% python3 -q
>>> import numpy as np
>>> np.set_printoptions(suppress=True, linewidth=120)
>>> mat = np.maximum(np.array([[-1, 3],
...     [-1, -1],
...     [-3, -1],
...     [-2, -1],
...     [-1, 2],
...     [-2, 3],
...     [3, -1],
...     [-3, 3],
...     [3, 0],
...     [2, 0],
...     [-1, -2],
...     [0, 3],
...     [-2, 2],
...     [1, -1],
...     [-2, 1],
...     [1, 1],
...     [-2, 0],
...     [3, 2],
...     [-1, 2],
...     [2, 1],
...     [-3, 1],
...     [0, 2],
...     [-2, -3],
...     [2, -3],
...     [2, 1],
...     [3, 2],
...     [3, 0],
...     [0, -2],
...     [1, 3],
...     [3, 1]]) @ np.array([[1, 2, -1, 3, -1, -2, 2, 2, -1, -1],
...     [2, -3, -2, 1, 0, 2, -2, -2, -1, 1]]) + np.array([-4, 4, -4, 2, 4, 0, -2, -3, 5, 2]), 0)
>>> print(mat)
[[ 1  0  0  2  5  8  0  0  3  6]
 [ 0  5  0  0  5  0  0  0  7  2]
 [ 0  1  1  0  7  4  0  0  9  4]
 [ 0  3  0  0  6  2  0  0  8  3]
 [ 0  0  0  1  5  6  0  0  4  5]
 [ 0  0  0  0  6 10  0  0  4  7]
 [ 0 13  0 10  1  0  6  5  3  0]
 [ 0  0  0  0  7 12  0  0  5  8]
 [ 0 10  0 11  1  0  4  3  2  0]
 [ 0  8  0  8  2  0  2  1  3  0]
 [ 0  8  1  0  5  0  0  0  8  1]
 [ 2  0  0  5  4  6  0  0  2  5]
 [ 0  0  0  0  6  8  0  0  5  6]
 [ 0  9  0  4  3  0  2  1  5  0]
 [ 0  0  0  0  6  6  0  0  6  5]
 [ 0  3  0  6  3  0  0  0  3  2]
 [ 0  0  0  0  6  4  0  0  7  4]
 [ 3  4  0 13  1  0  0  0  0  1]
 [ 0  0  0  1  5  6  0  0  4  5]
 [ 0  5  0  9  2  0  0  0  2  1]
 [ 0  0  0  0  7  8  0  0  7  6]
 [ 0  0  0  4  4  4  0  0  3  4]
 [ 0  9  4  0  6  0  0  0 10  1]
 [ 0 17  0  5  2  0  8  7  6  0]
 [ 0  5  0  9  2  0  0  0  2  1]
 [ 3  4  0 13  1  0  0  0  0  1]
 [ 0 10  0 11  1  0  4  3  2  0]
 [ 0 10  0  0  4  0  2  1  7  0]
 [ 3  0  0  8  3  4  0  0  1  4]
 [ 1  7  0 12  1  0  2  1  1  0]]
>>> Z = mat[[11, 26]].astype(float)
>>> for _ in range(6):
...     idx = np.linalg.norm(mat[:, None] - Z, axis=-1).argmin(axis=1)
...     Z = np.array([mat[idx == j].mean(axis=0) for j in range(2)])
... 
>>> idx
array([0, 0, 0, 0, 0, 0, 1, 0, 1, 1, 0, 0, 0, 1, 0, 1, 0, 1, 0, 1, 0, 0, 0, 1, 1, 1, 1, 1, 0, 1])
>>> print(np.bincount(idx))
[17 13]
>>> np.abs(Z[1] - Z[0]).argmax()
np.int64(3)
>>> np.round(Z[1] - Z[0], 2)
array([ 0.19,  6.55, -0.35,  7.3 , -3.62, -5.18,  2.31,  1.69, -2.7 , -4.01])
>>> print(Z.round(2))
[[0.35 1.53 0.35 1.24 5.47 5.18 0.   0.   5.47 4.47]
 [0.54 8.08 0.   8.54 1.85 0.   2.31 1.69 2.77 0.46]]
>>> idx = mat[:, 5] > np.median(mat[:, 5])
>>> f = mat[idx].mean(axis=0) - mat[~idx].mean(axis=0)
>>> round((((mat - mat.mean(axis=0)) @ f > 0) == idx).mean(), 2)
np.float64(0.97)
>>> idx.astype(int)
array([1, 0, 1, 1, 1, 1, 0, 1, 0, 0, 0, 1, 1, 0, 1, 0, 1, 0, 1, 0, 1, 1, 0, 0, 0, 0, 0, 0, 1, 0])
>>> cov = np.cov(mat, rowvar=False)
>>> print(np.round(np.corrcoef(mat[:, 6], mat[:, 0])[0, 1], 2))
-0.19
>>> np.argwhere(np.triu(np.abs(np.corrcoef(mat.T)) > 0.8, 1))
array([[1, 6],
       [1, 9],
       [3, 4],
       [3, 8],
       [5, 9],
       [6, 7]])
>>> np.round(np.linalg.eigvalsh(cov)[::-1], 2) + 0
array([54.23, 21.61,  6.76,  0.92,  0.73,  0.48,  0.19,  0.07,  0.01,  0.  ])
>>> Ac = mat - mat.mean(axis=0)
>>> evecs = np.linalg.svd(Ac)[2][:9]
>>> out = Ac - Ac @ evecs.T @ evecs
>>> print(np.round(np.cov(Ac @ evecs.T, rowvar=False), 2) + 0)
[[54.23  0.    0.    0.    0.    0.    0.    0.    0.  ]
 [ 0.   21.61  0.    0.    0.    0.    0.    0.    0.  ]
 [ 0.    0.    6.76  0.    0.    0.    0.    0.    0.  ]
 [ 0.    0.    0.    0.92  0.    0.    0.    0.    0.  ]
 [ 0.    0.    0.    0.    0.73  0.    0.    0.    0.  ]
 [ 0.    0.    0.    0.    0.    0.48  0.    0.    0.  ]
 [ 0.    0.    0.    0.    0.    0.    0.19  0.    0.  ]
 [ 0.    0.    0.    0.    0.    0.    0.    0.07  0.  ]
 [ 0.    0.    0.    0.    0.    0.    0.    0.    0.01]]
>>> print(np.round(np.diag(evecs.T @ evecs), 2))
[1.   1.   1.   1.   0.45 1.   0.97 0.86 0.86 0.86]
>>> print(round(np.linalg.norm(out) / np.linalg.norm(Ac), 2))
0.0
>>> np.linalg.norm(out, axis=1).round(6).argmax()
np.int64(0)
>>> out = np.c_[mat[:, :9] @ np.array([[5, 0, 5, 0, 7, 0, 5, 9, 2],
...     [9, 2, 6, 6, 1, 6, 8, 3, 2],
...     [1, 0, 3, 3, 6, 6, 0, 4, 4],
...     [2, 4, 6, 1, 5, 0, 5, 4, 3],
...     [5, 4, 7, 6, 6, 2, 1, 6, 2],
...     [6, 0, 7, 4, 1, 0, 2, 0, 4],
...     [0, 6, 5, 7, 5, 4, 2, 2, 5],
...     [0, 3, 2, 7, 6, 7, 0, 4, 2],
...     [0, 6, 8, 7, 0, 8, 5, 8, 1]]), np.array([2, 1, 3, 0, 0, 2, 1, 3, 1, 3, 3, 0, 2, 2, 1, 3, 3, 0, 2, 3, 0, 2, 3, 0, 0, 2, 2, 2, 2, 3])]
>>> out
array([[ 82,  46, 132,  85,  55,  34,  51,  71,  53,   2],
       [ 70,  72, 121, 109,  35,  96,  80, 101,  27,   1],
       [ 69,  84, 158, 130,  53,  98,  68, 121,  45,   3],
       [ 69,  78, 138, 118,  41,  94,  74, 109,  34,   0],
       [ 63,  48, 115,  83,  41,  42,  42,  66,  41,   0],
       [ 90,  48, 144, 104,  46,  44,  46,  68,  56,   2],
       [142, 139, 209, 192, 129, 163, 182, 141, 101,   1],
       [107,  58, 173, 125,  54,  54,  56,  82,  67,   3],
       [117, 113, 175, 140, 109, 115, 154, 116,  83,   1],
       [ 98,  89, 146, 110,  76,  91, 125, 100,  59,   3],
       [ 98,  84, 150, 137,  44, 128, 109, 122,  38,   3],
       [ 76,  48, 126,  67,  69,  24,  61,  78,  53,   0],
       [ 78,  54, 138, 103,  44,  52,  47,  76,  49,   2],
       [104,  91, 151, 132,  63, 115, 124, 109,  53,   2],
       [ 66,  60, 132, 102,  42,  60,  48,  84,  42,   1],
       [ 54,  60,  99,  63,  51,  48,  72,  75,  33,   3],
       [ 54,  66, 126, 101,  40,  68,  49,  92,  35,   3],
       [ 82,  64, 124,  43,  96,  26, 113,  97,  55,   0],
       [ 63,  48, 115,  83,  41,  42,  42,  66,  41,   2],
       [ 73,  66, 114,  65,  62,  50,  97,  79,  43,   3],
       [ 83,  70, 161, 123,  50,  70,  58,  98,  53,   0],
       [ 52,  50, 104,  65,  48,  32,  47,  64,  39,   2],
       [115, 102, 188, 172,  69, 170, 128, 159,  56,   3],
       [173, 167, 248, 266, 136, 235, 209, 175, 113,   0],
       [ 73,  66, 114,  65,  62,  50,  97,  79,  43,   0],
       [ 82,  64, 124,  43,  96,  26, 113,  97,  55,   2],
       [117, 113, 175, 140, 109, 115, 154, 116,  83,   2],
       [110,  93, 156, 154,  50, 139, 123, 118,  47,   2],
       [ 70,  50, 120,  49,  83,  14,  71,  85,  53,   2],
       [ 97,  87, 146,  88,  96,  67, 131, 100,  67,   3]])
>>> np.round(np.linalg.norm(out - mat @ np.linalg.lstsq(mat, out)[0], axis=0), 2) + 0
array([0.  , 0.  , 0.  , 0.  , 0.  , 0.  , 0.  , 0.  , 0.  , 5.19])
>>> A = np.load("block15.npy")
>>> print(A)
[[0 1 0 0 0]
 [0 0 0 1 0]
 [0 0 0 0 1]
 [0 0 1 0 0]
 [1 0 0 0 0]]
>>> np.round(np.sort(np.abs(np.linalg.eigvals(A)))[::-1], 2)
array([1., 1., 1., 1., 1.])
>>> A.sum(axis=1)
array([1, 1, 1, 1, 1])
>>> pr = np.eye(5)[0]
>>> for _ in range(5):
...     pr = pr @ A
...     print(pr.round(2))
... 
[0. 1. 0. 0. 0.]
[0. 0. 0. 1. 0.]
[0. 0. 1. 0. 0.]
[0. 0. 0. 0. 1.]
[1. 0. 0. 0. 0.]
>>> f = np.array([-5, 0])
>>> np.convolve(A[3], f)
array([ 0,  0, -5,  0,  0,  0])
>>> np.array([np.convolve(row, f, "same") for row in A])
array([[ 0, -5,  0,  0,  0],
       [ 0,  0,  0, -5,  0],
       [ 0,  0,  0,  0, -5],
       [ 0,  0, -5,  0,  0],
       [-5,  0,  0,  0,  0]])
>>> np.polyval(f, A[3])
array([ 0,  0, -5,  0,  0])
>>> print(A @ A.T)
[[1 0 0 0 0]
 [0 1 0 0 0]
 [0 0 1 0 0]
 [0 0 0 1 0]
 [0 0 0 0 1]]
>>> A[:, 0] @ A[:, 1]
np.int64(0)
>>> np.round(np.linalg.svd(A, compute_uv=False), 2)
array([1., 1., 1., 1., 1.])
>>> np.diff(A, axis=0)
array([[ 0, -1,  0,  1,  0],
       [ 0,  0,  0, -1,  1],
       [ 0,  0,  1,  0, -1],
       [ 1,  0, -1,  0,  0]])
>>> A - A[0]
array([[ 0,  0,  0,  0,  0],
       [ 0, -1,  0,  1,  0],
       [ 0, -1,  0,  0,  1],
       [ 0, -1,  1,  0,  0],
       [ 1, -1,  0,  0,  0]])
>>> round(float(np.linalg.norm(A)), 2)
2.24
>>> print(np.round(np.linalg.svd(A, compute_uv=False), 2))
[1. 1. 1. 1. 1.]
>>> np.unravel_index(np.abs(A).argmax(), A.shape)
(np.int64(0), np.int64(1))
>>> A.sum(axis=1)
array([1, 1, 1, 1, 1])
>>> np.count_nonzero(A)
np.int64(5)
>>> left, s, VT = np.linalg.svd(A, full_matrices=False)
>>> s
array([1., 1., 1., 1., 1.])
>>> left.shape, s.shape, VT.shape
((5, 5), (5,), (5, 5))
>>> print(s / s[0])
[1. 1. 1. 1. 1.]
>>> print(VT @ VT.T)
[[1. 0. 0. 0. 0.]
 [0. 1. 0. 0. 0.]
 [0. 0. 1. 0. 0.]
 [0. 0. 0. 1. 0.]
 [0. 0. 0. 0. 1.]]
>>> round(np.sqrt((s ** 2).sum()), 2), round(float(np.linalg.norm(A)), 2)
(np.float64(2.24), 2.24)
>>> E = np.loadtxt("x.csv", delimiter=",")
>>> E.round(2)
array([[ 1.  ,  0.  ,  0.  ,  0.  ,  0.  ,  0.  ],
       [ 0.  ,  1.  ,  0.  ,  0.  ,  0.  ,  0.  ],
       [ 0.  ,  0.  ,  1.  ,  0.  ,  0.  ,  0.  ],
       [ 0.  ,  0.  ,  0.  ,  0.97,  0.26,  0.  ],
       [ 0.  ,  0.  ,  0.  , -0.26,  0.97,  0.  ],
       [ 0.  ,  0.  ,  0.  ,  0.  ,  0.  ,  1.  ]])
>>> x = np.array([2, 0, 1, 1, 0, 0])
>>> rhs = E @ x
>>> rhs.round(2)
array([ 2.  ,  0.  ,  1.  ,  0.97, -0.26,  0.  ])
>>> print(np.round(np.linalg.solve(E, E[:, 1]), 2))
[0. 1. 0. 0. 0. 0.]
>>> np.round(np.linalg.solve(E, -2 * rhs), 2) + 0
array([-4.,  0., -2., -2.,  0.,  0.])
>>> np.round(np.linalg.solve(E.T, E[0]), 2)
array([1., 0., 0., 0., 0., 0.])
>>> f, v = E[5], E[0]
>>> f @ f
np.float64(1.0)
>>> pr = (f @ v) / (f @ f) * f
>>> np.outer(f, v)
array([[0., 0., 0., 0., 0., 0.],
       [0., 0., 0., 0., 0., 0.],
       [0., 0., 0., 0., 0., 0.],
       [0., 0., 0., 0., 0., 0.],
       [0., 0., 0., 0., 0., 0.],
       [1., 0., 0., 0., 0., 0.]])
>>> (v - pr) @ f
np.float64(0.0)
>>> v - pr
array([1., 0., 0., 0., 0., 0.])
>>> np.linalg.matrix_rank(np.outer(f, v))
np.int64(1)
>>> np.round(np.linalg.svd(E, compute_uv=False), 2)
array([1., 1., 1., 1., 1., 1.])
>>> np.round(E.T @ E, 2) + 0
array([[1., 0., 0., 0., 0., 0.],
       [0., 1., 0., 0., 0., 0.],
       [0., 0., 1., 0., 0., 0.],
       [0., 0., 0., 1., 0., 0.],
       [0., 0., 0., 0., 1., 0.],
       [0., 0., 0., 0., 0., 1.]])
>>> np.round(E @ E.T, 2) + 0
array([[1., 0., 0., 0., 0., 0.],
       [0., 1., 0., 0., 0., 0.],
       [0., 0., 1., 0., 0., 0.],
       [0., 0., 0., 1., 0., 0.],
       [0., 0., 0., 0., 1., 0.],
       [0., 0., 0., 0., 0., 1.]])
>>> W0 = np.loadtxt("dump.csv", delimiter=",")
>>> W0
array([[ -4.,  -1.,   3.,  -3.,  -5.,  -1.,  -2.,   1.,  -3.],
       [ -9.,  -5.,   3.,  -3.,  -8.,  -4.,  -4.,  -2.,  -6.],
       [ -9.,  -4.,   8.,   2.,  -8.,   0.,  -2.,  -6.,  -7.],
       [ -6.,  -5.,   3.,   7.,  -9.,   1.,  -3.,  -9.,  -9.],
       [ -7.,   0.,  -2.,   8.,  -7.,   5.,  -5.,  -8.,  -4.],
       [ -8.,  -1.,   0.,   6.,  -4.,   9.,  -5., -12.,   0.],
       [ -3.,  -2.,  -5.,   3.,  -1.,   7., -10., -16.,   0.],
       [ -2.,  -3.,  -6.,   3.,   4.,   9.,  -8., -13.,  -5.],
       [ -4.,  -1., -11.,   2.,   7.,   8.,  -3., -13.,  -2.],
       [ -9.,   0., -10.,   4.,   6.,   8.,  -4., -11.,  -4.],
       [-11.,  -1., -15.,   1.,   5.,   4.,  -7., -12.,  -2.],
       [ -9.,  -5., -13.,  -2.,   6.,   8., -11., -13.,   3.],
       [-10.,  -8.,  -9.,  -5.,   3.,  11., -13., -17.,   0.],
       [-13.,  -4., -10.,  -7.,   1.,   6., -16., -15.,   1.],
       [-16.,  -9., -10.,  -4.,   2.,   3., -18., -12.,   3.],
       [-13., -11., -14.,  -3.,  -3.,   2., -14.,  -7.,   8.],
       [ -8., -13., -12.,   0.,  -6.,   1.,  -9., -11.,   6.],
       [-10., -15.,  -9.,  -4.,  -6.,   2.,  -8.,  -9.,   5.],
       [-10., -11., -14.,  -7., -10.,   2.,  -3.,  -9.,   4.],
       [-11., -12., -14.,  -4.,  -9.,  -3.,  -3., -11.,   9.]])
>>> Ac = (W0 - W0.mean(axis=0)) / W0.std(axis=0)
>>> np.argwhere(np.abs(Ac) > 2)
array([[ 0,  7],
       [ 2,  2],
       [14,  0],
       [14,  6],
       [17,  1]])
>>> print(np.round(Ac.std(axis=0), 2))
[1. 1. 1. 1. 1. 1. 1. 1. 1.]
>>> c = np.linalg.lstsq(np.delete(Ac, 5, axis=1), Ac[:, 5])[0]
>>> round(1 - np.var(Ac[:, 5] - np.delete(Ac, 5, axis=1) @ c), 2)
np.float64(0.8)
>>> np.abs(c).argmax()
np.int64(6)
>>> arr = np.loadtxt("m.csv", delimiter=",")
>>> arr
array([[  0.,  16.,   2., -13.,  -3.,   6.,  11., -17.,   2.,   1.,   2.],
       [-16.,   0.,  -6.,  -9.,   3.,  -3.,   1.,  -7.,  -2.,   6.,   1.],
       [ -2.,   6.,   0.,  16.,   4., -10.,  18.,   3.,  -3.,   9., -10.],
       [ 13.,   9., -16.,   0., -11.,  -9., -14.,   1.,  10.,  -1., -15.],
       [  3.,  -3.,  -4.,  11.,   0., -11.,   9., -10.,   8.,  -1., -16.],
       [ -6.,   3.,  10.,   9.,  11.,   0., -11.,  17.,   0.,  -1.,  -5.],
       [-11.,  -1., -18.,  14.,  -9.,  11.,   0.,  -2.,   7.,   2.,  -3.],
       [ 17.,   7.,  -3.,  -1.,  10., -17.,   2.,   0.,  -4.,  -9.,   6.],
       [ -2.,   2.,   3., -10.,  -8.,   0.,  -7.,   4.,   0.,  11.,  -7.],
       [ -1.,  -6.,  -9.,   1.,   1.,   1.,  -2.,   9., -11.,   0.,  10.],
       [ -2.,  -1.,  10.,  15.,  16.,   5.,   3.,  -6.,   7., -10.,   0.]])
>>> cov = arr.T @ arr
>>> print(cov)
[[ 893.  212.  -54.  -91.  -13. -503.  -97.    4.   44. -301.  -70.]
 [ 212.  482.  -23. -180.  -49. -153.  107. -202.  104.   28. -159.]
 [ -54.  -23.  935.  -64.  521.  112.  115.  109. -121. -100.  177.]
 [ -91. -180.  -64. 1231.  360.  -85.  247.  226.  228. -166. -384.]
 [ -13.  -49.  521.  360.  778. -156.  197.  117. -136. -305.  220.]
 [-503. -153.  112.  -85. -156.  783. -111.  -53.   39.   43.  295.]
 [ -97.  107.  115.  247.  197. -111.  910. -495.  -67.   70.    5.]
 [   4. -202.  109.  226.  117.  -53. -495.  874. -254.   60.   57.]
 [  44.  104. -121.  228. -136.   39.  -67. -254.  416.  -75. -401.]
 [-301.   28. -100. -166. -305.   43.   70.   60.  -75.  427. -183.]
 [ -70. -159.  177. -384.  220.  295.    5.   57. -401. -183.  805.]]
>>> print(np.trace(cov), (arr ** 2).sum())
8534.0 8534.0
>>> x = np.array([1, 2, 3, 1, 0, 2, 0, 0, 3, 0, 0])
>>> x @ arr @ x
np.float64(0.0)
>>> np.round(np.linalg.eigvals(arr).real, 2) + 0
array([0., 0., 0., 0., 0., 0., 0., 0., 0., 0., 0.])
>>> Q = np.linalg.solve(np.eye(11) - arr, np.eye(11) + arr)
>>> np.round(Q @ Q.T, 2) + 0
array([[1., 0., 0., 0., 0., 0., 0., 0., 0., 0., 0.],
       [0., 1., 0., 0., 0., 0., 0., 0., 0., 0., 0.],
       [0., 0., 1., 0., 0., 0., 0., 0., 0., 0., 0.],
       [0., 0., 0., 1., 0., 0., 0., 0., 0., 0., 0.],
       [0., 0., 0., 0., 1., 0., 0., 0., 0., 0., 0.],
       [0., 0., 0., 0., 0., 1., 0., 0., 0., 0., 0.],
       [0., 0., 0., 0., 0., 0., 1., 0., 0., 0., 0.],
       [0., 0., 0., 0., 0., 0., 0., 1., 0., 0., 0.],
       [0., 0., 0., 0., 0., 0., 0., 0., 1., 0., 0.],
       [0., 0., 0., 0., 0., 0., 0., 0., 0., 1., 0.],
       [0., 0., 0., 0., 0., 0., 0., 0., 0., 0., 1.]])
